>>> import numpy as np
>>> np.set_printoptions(suppress=True, linewidth=160)
>>> data = np.load("mat.npy")
>>> print(data)
[[20  1  0  1  3  0  2]
 [ 3 23  3  2  1  1  2]
 [ 0  2 43  3  1  0  2]
 [ 1  3  1 61  3  2  2]
 [ 1  2  3  2 21  2  1]
 [ 1  1  1  3  0 61  3]
 [ 1  3  2  2  0  0 61]]
>>> f, v = data[4], data[6]
>>> print(f @ f)
464
>>> print(f @ v)
78
>>> pr = (f @ v) / (f @ f) * f
>>> print(np.round(v - pr, 2))
[ 0.83  2.66  1.5   1.66 -3.53 -0.34 60.83]
>>> print(np.outer(f, v))
[[   1    3    2    2    0    0   61]
 [   2    6    4    4    0    0  122]
 [   3    9    6    6    0    0  183]
 [   2    6    4    4    0    0  122]
 [  21   63   42   42    0    0 1281]
 [   2    6    4    4    0    0  122]
 [   1    3    2    2    0    0   61]]
>>> print(pr.round(2))
[0.17 0.34 0.5  0.34 3.53 0.34 0.17]
>>> T = np.stack([data, 4 * data, data[::-1]])
>>> print(np.linalg.matrix_rank(T.reshape(3, -1)))
2
>>> print(np.linalg.matrix_rank(T))
[7 7 7]
>>> rng = np.random.default_rng(3832)
>>> idx = rng.permutation(7)
>>> print(idx)
[0 3 6 4 1 2 5]
>>> out = data[idx][:, idx]
>>> print(np.trace(out))
290
>>> print(np.round(np.linalg.norm(data[4], 1), 2), np.round(np.linalg.norm(data[4], np.inf), 2))
32.0 21.0
>>> print(data[4] @ data[5])
137
>>> print(np.round(np.linalg.norm(data, axis=0), 2))
[20.32 23.6  43.28 61.25 21.47 61.07 61.21]
>>> print(np.linalg.norm(data, axis=1).argmax())
3
>>> print(round(np.linalg.norm(data, 1), 2), round(np.linalg.norm(data, np.inf), 2))
74.0 73.0
>>> print(round(float(np.linalg.norm(data, 2)), 2))
65.95
>>> arr = np.load("data.npy")
>>> print(arr.round(2))
[[0.22 0.   0.44 0.33]
 [0.15 0.38 0.23 0.23]
 [0.3  0.3  0.2  0.2 ]
 [0.08 0.33 0.25 0.33]]
>>> out = np.linalg.inv(data)
>>> print(out.round(2) + 0)
[[ 0.05  0.    0.    0.   -0.01  0.    0.  ]
 [-0.01  0.04  0.    0.    0.    0.    0.  ]
 [ 0.    0.    0.02  0.    0.    0.    0.  ]
 [ 0.    0.    0.    0.02  0.    0.    0.  ]
 [ 0.    0.    0.    0.    0.05  0.    0.  ]
 [ 0.    0.    0.    0.    0.    0.02  0.  ]
 [ 0.    0.    0.    0.    0.    0.    0.02]]
>>> print(np.allclose(out, data.T))
False
>>> print((np.abs(out) > 1e-9).astype(int))
[[1 1 1 1 1 1 1]
 [1 1 1 1 1 1 1]
 [1 1 1 1 1 1 1]
 [1 1 1 1 1 1 1]
 [1 1 1 1 1 1 1]
 [1 1 1 1 1 1 1]
 [1 1 1 1 1 1 1]]
>>> print(np.round(np.linalg.inv(out), 2) + 0)
[[20.  1.  0.  1.  3.  0.  2.]
 [ 3. 23.  3.  2.  1.  1.  2.]
 [ 0.  2. 43.  3.  1.  0.  2.]
 [ 1.  3.  1. 61.  3.  2.  2.]
 [ 1.  2.  3.  2. 21.  2.  1.]
 [ 1.  1.  1.  3.  0. 61.  3.]
 [ 1.  3.  2.  2.  0.  0. 61.]]
>>> print(np.round(data @ out, 2) + 0)
[[1. 0. 0. 0. 0. 0. 0.]
 [0. 1. 0. 0. 0. 0. 0.]
 [0. 0. 1. 0. 0. 0. 0.]
 [0. 0. 0. 1. 0. 0. 0.]
 [0. 0. 0. 0. 1. 0. 0.]
 [0. 0. 0. 0. 0. 1. 0.]
 [0. 0. 0. 0. 0. 0. 1.]]
>>> M = np.load("arr.npy")
>>> print(M)
[[0. 6. 0. 0. 1.]
 [6. 0. 0. 0. 0.]
 [0. 0. 0. 0. 0.]
 [0. 0. 0. 0. 0.]
 [1. 0. 0. 0. 0.]]
>>> # null space of dimension 3
>>> print(np.argsort(-np.linalg.norm(M, axis=0).round(6), kind="stable")[:3])
[0 1 4]
>>> w1 = np.array([[-3, 3, -4, 5, 0],
...     [3, 1, -4, 3, 2],
...     [1, 4, 0, 3, 4],
...     [4, 5, -1, -3, 4],
...     [3, -5, 2, -4, 3]])
>>> coef = np.array([-1, 1, -1, 1, -2])
>>> H = np.maximum(M @ w1 + coef, 0)
>>> print(H)
[[20.  2.  0. 15. 13.]
 [ 0. 19.  0. 31.  0.]
 [ 0.  1.  0.  1.  0.]
 [ 0.  1.  0.  1.  0.]
 [ 0.  4.  0.  6.  0.]]
>>> print((H > 0).astype(int))
[[1 1 0 1 1]
 [0 1 0 1 0]
 [0 1 0 1 0]
 [0 1 0 1 0]
 [0 1 0 1 0]]
>>> cent = np.array([[0, 0, -3], [-2, 1, -1], [3, 2, 0], [-3, -2, -3], [-3, 0, -3]])
>>> print(w1 @ cent)
[[-33 -15  -9]
 [-29 -13 -25]
 [-29  -2 -28]
 [-16   9 -20]
 [ 19   7  -1]]
>>> print((H @ cent).round(6).argmax(axis=1))
[1 1 1 1 1]
>>> vals, evecs = np.linalg.eigh(M)
>>> vec = np.array([0, 1, 3, 2, 2])
>>> print(np.abs(M).sum(axis=1).max(), round(np.abs(vals).max(), 2))
7.0 6.08
>>> print(np.round(np.linalg.eigvalsh(M[1:, 1:]), 2))
[0. 0. 0. 0.]
>>> print(np.round(evecs * np.abs(vals) @ evecs.T, 2) + 0)
[[6.08 0.   0.   0.   0.  ]
 [0.   5.92 0.   0.   0.99]
 [0.   0.   0.   0.   0.  ]
 [0.   0.   0.   0.   0.  ]
 [0.   0.99 0.   0.   0.16]]
>>> print(vec @ M @ vec)
0.0
>>> print(np.round(evecs * np.maximum(vals, 0) @ evecs.T, 2))
[[3.04 3.   0.   0.   0.5 ]
 [3.   2.96 0.   0.   0.49]
 [0.   0.   0.   0.   0.  ]
 [0.   0.   0.   0.   0.  ]
 [0.5  0.49 0.   0.   0.08]]
>>> F = np.loadtxt("test7.csv", delimiter=",")
>>> print(F)
[[ -0.83  -0.1   -1.36   0.13  -0.59   1.19]
 [ -4.79   0.    -8.47   0.67  -3.63   7.26]
 [ -6.37  -0.01 -11.24   0.78  -4.76   9.52]
 [ -2.4    0.02  -4.08   0.29  -1.75   3.62]
 [ -5.65   0.03  -9.88   0.62  -4.18   8.37]
 [  0.01  -0.03  -0.02  -0.04  -0.02   0.06]
 [  0.04   0.05  -0.02  -0.06   0.02  -0.02]
 [ -3.15  -0.01  -5.54   0.51  -2.4    4.83]
 [ -3.25  -0.07  -5.62   0.46  -2.48   4.8 ]
 [ -0.85   0.    -1.44   0.09  -0.49   1.24]
 [ -0.05   0.01  -0.04   0.03  -0.07  -0.01]
 [ -7.16   0.05 -12.58   0.87  -5.4   10.86]]
>>> q, r_ = np.linalg.qr(F)
>>> print(round(abs(r_[0, 0]), 2), round(float(np.linalg.norm(F[:, 0])), 2))
13.2 13.2
>>> print(np.round(q.T @ q, 2) + 0)
[[1. 0. 0. 0. 0. 0.]
 [0. 1. 0. 0. 0. 0.]
 [0. 0. 1. 0. 0. 0.]
 [0. 0. 0. 1. 0. 0.]
 [0. 0. 0. 0. 1. 0.]
 [0. 0. 0. 0. 0. 1.]]
